In [1]: import numpy as np

In [2]: import numpy.linalg as la

In [3]: np.set_printoptions(precision=1, suppress=True, linewidth=160, legacy="1.25")

In [4]: J = np.loadtxt("test16.csv", delimiter=",")

In [5]: J.round(1) + 0
Out[5]: 
array([[ 0.1,  0.6,  1.5,  0.1,  0.8,  0.4,  0.3,  0.1, -0.6,  0.3, -0.3,  0. , -0.9],
       [ 0.6,  0.6,  0.8, -0.7,  0.6, -0.1, -1.2,  0.7, -0.4,  0.4,  0.8,  0. , -0.3],
       [ 1.5,  0.8,  0.2, -0.3, -0.7, -0.2,  1.2, -0.4,  0.7,  0.4,  0.3,  0.7,  1. ],
       [ 0.1, -0.7, -0.3,  0.2, -1.3,  0.6, -1.2,  0.4,  0.1, -0.6,  0.8,  0.1,  0.1],
       [ 0.8,  0.6, -0.7, -1.3,  0.6,  0. , -0.4,  0.1, -0.3,  0.4,  0.4, -0.7,  0.3],
       [ 0.4, -0.1, -0.2,  0.6,  0. , -0.8,  0.3, -0.5, -0.3,  0.5,  0.6, -0.2, -1.2],
       [ 0.3, -1.2,  1.2, -1.2, -0.4,  0.3, -0.1,  0. ,  0. ,  0. , -0.6,  0.7,  0. ],
       [ 0.1,  0.7, -0.4,  0.4,  0.1, -0.5,  0. ,  0.2, -0.4,  0.4, -0.6,  0.3, -0.3],
       [-0.6, -0.4,  0.7,  0.1, -0.3, -0.3,  0. , -0.4, -1.4, -0.1,  0.5, -0.6,  0.1],
       [ 0.3,  0.4,  0.4, -0.6,  0.4,  0.5,  0. ,  0.4, -0.1, -1.5, -0.4,  0.1,  0.4],
       [-0.3,  0.8,  0.3,  0.8,  0.4,  0.6, -0.6, -0.6,  0.5, -0.4, -0.5,  1. ,  0. ],
       [ 0. ,  0. ,  0.7,  0.1, -0.7, -0.2,  0.7,  0.3, -0.6,  0.1,  1. , -0.7,  0.8],
       [-0.9, -0.3,  1. ,  0.1,  0.3, -1.2,  0. , -0.3,  0.1,  0.4,  0. ,  0.8,  1.1]])

In [6]: rank = la.matrix_rank(J)

In [7]: rank
Out[7]: 11

In [8]: null = la.svd(J)[2][rank:].T

In [9]: [int(la.matrix_rank(J[:i])) for i in range(1, len(J) + 1)]
Out[9]: [1, 2, 3, 4, 5, 6, 7, 8, 9, 10, 11, 11, 11]

In [10]: np.allclose(J @ null, 0)
Out[10]: True

In [11]: null.shape
Out[11]: (13, 2)

In [12]: [int(la.matrix_rank(J[:, :j + 1])) for j in range(13)]
Out[12]: [1, 2, 3, 4, 5, 6, 7, 8, 9, 10, 11, 11, 11]

In [13]: [int(la.matrix_rank(np.delete(J, i, axis=0))) for i in range(13)]
Out[13]: [11, 11, 11, 11, 11, 11, 11, 11, 11, 11, 11, 11, 11]

In [14]: [round(float(la.det(J[:i, :i])), 2) + 0 for i in range(1, 14)]
Out[14]: 
[0.08,
 -0.38,
 0.17,
 0.88,
 -0.17,
 -1.0,
 -9.09,
 -0.2,
 6.54,
 -11.68,
 68.17,
 0.0,
 0.0]

In [15]: round(float(la.eigvalsh(J).min()), 1)
Out[15]: -3.0

In [16]: A = np.array([[2.9, -1.7, 0.6, 0.5, -0.6, -0.7, -0.4, 1.2, 1.7, 1.1, -0.1],
    ...:     [0.1, 1.1, -1.0, 1.1, -0.5, -0.3, 0.1, -1.9, 0.6, -0.5, 1.5],
    ...:     [0.7, -0.3, 0.1, 1.1, -0.9, 2.1, 0.2, 0.0, -0.7, 1.2, 0.4],
    ...:     [-0.1, 0.0, -0.9, -0.6, 0.0, -0.1, 2.2, 0.5, 1.2, 1.0, -0.4],
    ...:     [0.0, -1.0, 1.0, 1.0, 0.9, 0.2, 0.2, -0.4, -0.7, 0.1, 1.0],
    ...:     [1.6, 1.3, 0.6, -0.1, 0.5, 1.7, -1.0, -0.3, -1.7, -1.4, 0.7]])

In [17]: A
Out[17]: 
array([[ 2.9, -1.7,  0.6,  0.5, -0.6, -0.7, -0.4,  1.2,  1.7,  1.1, -0.1],
       [ 0.1,  1.1, -1. ,  1.1, -0.5, -0.3,  0.1, -1.9,  0.6, -0.5,  1.5],
       [ 0.7, -0.3,  0.1,  1.1, -0.9,  2.1,  0.2,  0. , -0.7,  1.2,  0.4],
       [-0.1,  0. , -0.9, -0.6,  0. , -0.1,  2.2,  0.5,  1.2,  1. , -0.4],
       [ 0. , -1. ,  1. ,  1. ,  0.9,  0.2,  0.2, -0.4, -0.7,  0.1,  1. ],
       [ 1.6,  1.3,  0.6, -0.1,  0.5,  1.7, -1. , -0.3, -1.7, -1.4,  0.7]])

In [18]: th = np.radians(90)

In [19]: r_ = np.eye(11)

In [20]: r_[4, 4] = r_[3, 3] = np.cos(th)

In [21]: r_[4, 3], r_[3, 4] = -np.sin(th), np.sin(th)

In [22]: r_.round(1) + 0
Out[22]: 
array([[ 1.,  0.,  0.,  0.,  0.,  0.,  0.,  0.,  0.,  0.,  0.],
       [ 0.,  1.,  0.,  0.,  0.,  0.,  0.,  0.,  0.,  0.,  0.],
       [ 0.,  0.,  1.,  0.,  0.,  0.,  0.,  0.,  0.,  0.,  0.],
       [ 0.,  0.,  0.,  0.,  1.,  0.,  0.,  0.,  0.,  0.,  0.],
       [ 0.,  0.,  0., -1.,  0.,  0.,  0.,  0.,  0.,  0.,  0.],
       [ 0.,  0.,  0.,  0.,  0.,  1.,  0.,  0.,  0.,  0.,  0.],
       [ 0.,  0.,  0.,  0.,  0.,  0.,  1.,  0.,  0.,  0.,  0.],
       [ 0.,  0.,  0.,  0.,  0.,  0.,  0.,  1.,  0.,  0.,  0.],
       [ 0.,  0.,  0.,  0.,  0.,  0.,  0.,  0.,  1.,  0.,  0.],
       [ 0.,  0.,  0.,  0.,  0.,  0.,  0.,  0.,  0.,  1.,  0.],
       [ 0.,  0.,  0.,  0.,  0.,  0.,  0.,  0.,  0.,  0.,  1.]])

In [23]: A2 = A @ r_.T

In [24]: round(float(la.det(r_)), 1), np.trace(r_)
Out[24]: (1.0, 9.0)

In [25]: A2.round(1) + 0
Out[25]: 
array([[ 2.9, -1.7,  0.6, -0.6, -0.5, -0.7, -0.4,  1.2,  1.7,  1.1, -0.1],
       [ 0.1,  1.1, -1. , -0.5, -1.1, -0.3,  0.1, -1.9,  0.6, -0.5,  1.5],
       [ 0.7, -0.3,  0.1, -0.9, -1.1,  2.1,  0.2,  0. , -0.7,  1.2,  0.4],
       [-0.1,  0. , -0.9,  0. ,  0.6, -0.1,  2.2,  0.5,  1.2,  1. , -0.4],
       [ 0. , -1. ,  1. ,  0.9, -1. ,  0.2,  0.2, -0.4, -0.7,  0.1,  1. ],
       [ 1.6,  1.3,  0.6,  0.5,  0.1,  1.7, -1. , -0.3, -1.7, -1.4,  0.7]])

In [26]: np.allclose(la.norm(A, axis=1), la.norm(A2, axis=1))
Out[26]: True

In [27]: la.svd(A, compute_uv=False), la.svd(A2, compute_uv=False)
Out[27]: (array([4.8, 4.2, 3.1, 2.8, 2.4, 1.6]), array([4.8, 4.2, 3.1, 2.8, 2.4, 1.6]))

In [28]: left, sigma, Vt = la.svd(A, full_matrices=False)

In [29]: np.round(Vt @ Vt.T, 1) + 0
Out[29]: 
array([[1., 0., 0., 0., 0., 0.],
       [0., 1., 0., 0., 0., 0.],
       [0., 0., 1., 0., 0., 0.],
       [0., 0., 0., 1., 0., 0.],
       [0., 0., 0., 0., 1., 0.],
       [0., 0., 0., 0., 0., 1.]])

In [30]: (sigma > 1e-8).sum()
Out[30]: 6

In [31]: sigma / sigma[0]
Out[31]: array([1. , 0.9, 0.6, 0.6, 0.5, 0.3])

In [32]: round(float(np.sqrt((sigma ** 2).sum())), 1), np.round(la.norm(A), 1)
Out[32]: (8.2, 8.2)

In [33]: x0 = np.array([1, 0, 0, 1, 1, 2, 1, 1, 2, 0, 2])

In [34]: h1 = np.maximum(A @ x0, 0)

In [35]: A * (h1 > 1e-9)[:, None]
Out[35]: 
array([[ 2.9, -1.7,  0.6,  0.5, -0.6, -0.7, -0.4,  1.2,  1.7,  1.1, -0.1],
       [ 0.1,  1.1, -1. ,  1.1, -0.5, -0.3,  0.1, -1.9,  0.6, -0.5,  1.5],
       [ 0.7, -0.3,  0.1,  1.1, -0.9,  2.1,  0.2,  0. , -0.7,  1.2,  0.4],
       [-0.1,  0. , -0.9, -0.6,  0. , -0.1,  2.2,  0.5,  1.2,  1. , -0.4],
       [ 0. , -1. ,  1. ,  1. ,  0.9,  0.2,  0.2, -0.4, -0.7,  0.1,  1. ],
       [ 1.6,  1.3,  0.6, -0.1,  0.5,  1.7, -1. , -0.3, -1.7, -1.4,  0.7]])

In [36]: np.flatnonzero(h1 > 1e-9)
Out[36]: array([0, 1, 2, 3, 4, 5])

In [37]: h1
Out[37]: array([5.4, 2.5, 4.7, 3.4, 2.7, 2.1])

In [38]: A.T @ h1
Out[38]: array([22.2, -7.8,  2.1, 11.1, -5.2,  9.1,  5. ,  1.7,  6. , 11.1,  7.9])

In [39]: mat = np.load("arr.npy")

In [40]: mat
Out[40]: 
array([[ 0,  4,  0],
       [ 6, 11,  0],
       [ 7, 20,  5],
       [ 8, 27, 11],
       [17, 35, 14],
       [26, 38, 22],
       [30, 40, 27],
       [31, 48, 29],
       [39, 54, 33],
       [39, 62, 39],
       [46, 63, 48],
       [48, 68, 54],
       [50, 69, 59],
       [52, 74, 61],
       [52, 82, 61],
       [58, 84, 66],
       [60, 90, 74]])

In [41]: proj = mat @ la.solve(mat.T @ mat, mat.T)

In [42]: round(float(np.trace(proj)), 1)
Out[42]: 3.0

In [43]: np.round(la.eigvalsh(proj), 1) + 0
Out[43]: array([0., 0., 0., 0., 0., 0., 0., 0., 0., 0., 0., 0., 0., 0., 1., 1., 1.])

In [44]: D = la.norm(mat[:, None] - mat[None], axis=-1)

In [45]: (D + 1e9 * np.eye(17)).round(6).argmin(axis=1)
Out[45]: array([ 1,  0,  3,  2,  3,  6,  5,  6,  9,  8, 11, 12, 11, 12, 13, 14, 15])

In [46]: la.matrix_rank(D ** 2)
Out[46]: 5

In [47]: np.unravel_index(D.round(6).argmax(), D.shape)
Out[47]: (0, 16)

In [48]: labels = mat[:, 0] > np.median(mat[:, 0])

In [49]: u = mat[labels].mean(axis=0) - mat[~labels].mean(axis=0)

In [50]: ((mat - mat.mean(axis=0)) @ u > 0).astype(int)
Out[50]: array([0, 0, 0, 0, 0, 0, 0, 0, 1, 1, 1, 1, 1, 1, 1, 1, 1])

In [51]: np.round((((mat - mat.mean(axis=0)) @ u > 0) == labels).mean(), 1)
Out[51]: 0.9

In [52]: labels.astype(int)
Out[52]: array([0, 0, 0, 0, 0, 0, 0, 0, 0, 0, 1, 1, 1, 1, 1, 1, 1])

In [53]: np.argsort(-np.abs(u).round(6), kind="stable")
Out[53]: array([2, 1, 0])
